% python3 -q
>>> import numpy as np
>>> from numpy import linalg as LA
>>> np.set_printoptions(precision=3, suppress=True, linewidth=160)
>>> X = np.load("layer9.npy")
>>> X
array([[0, 0, 0, 2],
       [0, 0, 0, 0],
       [0, 0, 0, 0],
       [0, 0, 0, 2]])
>>> # triangular: eigenvalues sit on the diagonal
>>> U, sig, Vh = LA.svd(X)
>>> V = Vh[:(sig > 1e-8).sum()]
>>> rng = np.random.default_rng(20)
>>> x0 = X[1] + 5 * X[0] + rng.integers(2) * np.eye(4)[3]
>>> x0
array([ 0.,  0.,  0., 11.])
>>> np.allclose(V.T @ V @ x0, x0)
True
>>> LA.matrix_rank(np.vstack([X, x0]))
np.int64(1)
>>> blk = np.stack([X, 2 * X, X[::-1]])
>>> np.einsum("bij,cij->bc", blk, blk)
array([[ 8, 16,  8],
       [16, 32, 16],
       [ 8, 16,  8]])
>>> (blk @ X.T).shape
(3, 4, 4)
>>> LA.det(blk)
array([0., 0., 0.])
>>> feats = np.load("block1.npy")
>>> feats
array([[4, 0, 2],
       [0, 2, 2],
       [2, 2, 4]])
>>> x0 = np.ones(3)
>>> for _ in range(3):
...     x0 = feats @ x0
...     x0 /= LA.norm(x0)
...     print(round(x0 @ feats @ x0, 3))
... 
6.483
6.492
6.493
>>> np.round(LA.eigvalsh(feats)[-1], 3)
np.float64(6.494)
>>> K = np.load("m.npy")
>>> K
array([[ 0, -2, -2],
       [-2,  1,  2],
       [ 1,  0, -1],
       [-4,  0,  2]])
>>> np.round(LA.norm(K[2], 1), 3), round(float(LA.norm(K[2], np.inf)), 3)
(np.float64(2.0), 1.0)
>>> LA.norm(K, axis=1).argmax()
np.int64(3)
>>> np.round(LA.norm(K[2] - K[3]), 3)
np.float64(5.831)
>>> K[2] @ K[3]
np.int64(-6)
>>> LA.norm(K, axis=0)
array([4.583, 2.236, 3.606])
>>> round(LA.norm(K, "nuc"), 3)
np.float64(8.643)
>>> idx = rng.permutation(3)
>>> out = K[:, idx] * rng.choice([-1, 1], 3)
>>> out
array([[ 0,  2,  2],
       [-2, -1, -2],
       [ 1,  0,  1],
       [-4,  0, -2]])
>>> U, _, Vh = LA.svd(K.T @ out)
>>> idx
array([0, 1, 2])
>>> P = K @ LA.solve(K.T @ K, K.T)
>>> np.round(LA.eigvalsh(P), 3) + 0
array([0., 1., 1., 1.])
>>> np.diag(P)
array([0.833, 0.333, 1.   , 0.833])
>>> np.allclose(P @ P, P)
True
>>> u = np.array([-3, -2, -1, 2])
>>> F = np.array([np.roll(u, i) for i in range(4)])
>>> F
array([[-3, -2, -1,  2],
       [ 2, -3, -2, -1],
       [-1,  2, -3, -2],
       [-2, -1,  2, -3]])
>>> Q, Rm = LA.qr(F)
>>> Q
array([[-0.707, -0.471, -0.316, -0.422],
       [ 0.471, -0.707, -0.422,  0.316],
       [-0.236,  0.471, -0.738,  0.422],
       [-0.471, -0.236,  0.422,  0.738]])
>>> round(float(abs(Rm[0, 0])), 3), np.round(LA.norm(F[:, 0]), 3)
(4.243, np.float64(4.243))
>>> Q.shape, Rm.shape
((4, 4), (4, 4))
>>> np.allclose(Rm.T @ Rm, F.T @ F)
True
>>> Rm
array([[ 4.243,  0.   , -0.471,  0.   ],
       [ 0.   ,  4.243,  0.   , -0.471],
       [ 0.   ,  0.   ,  4.216,  0.   ],
       [ 0.   ,  0.   ,  0.   , -4.216]])
>>> w1 = np.array([[-1, 3, 0, 0], [-3, -1, 2, -3], [1, -2, -1, 1], [-3, -1, 0, -2]])
>>> b = np.array([2, 2, 3, 2])
>>> hid = np.maximum(F @ w1 + b, 0)
>>> (hid > 0).mean(axis=0)
array([0.75, 0.5 , 0.25, 0.75])
>>> LA.matrix_rank(hid)
np.int64(4)
>>> W2 = np.array([[-1, 1, 0], [2, 1, 2], [-2, 1, 1], [1, 1, -2]])
>>> (hid @ W2).round(6).argmax(axis=1)
array([1, 1, 2, 1])
>>> w1 @ W2
array([[ 7,  2,  6],
       [-6, -5,  6],
       [-2, -1, -7],
       [-1, -6,  2]])
>>> hid @ W2
array([[ -1,   7,  -6],
       [ 33,  37,  10],
       [-10,  15,  20],
       [ -5,  31, -26]])
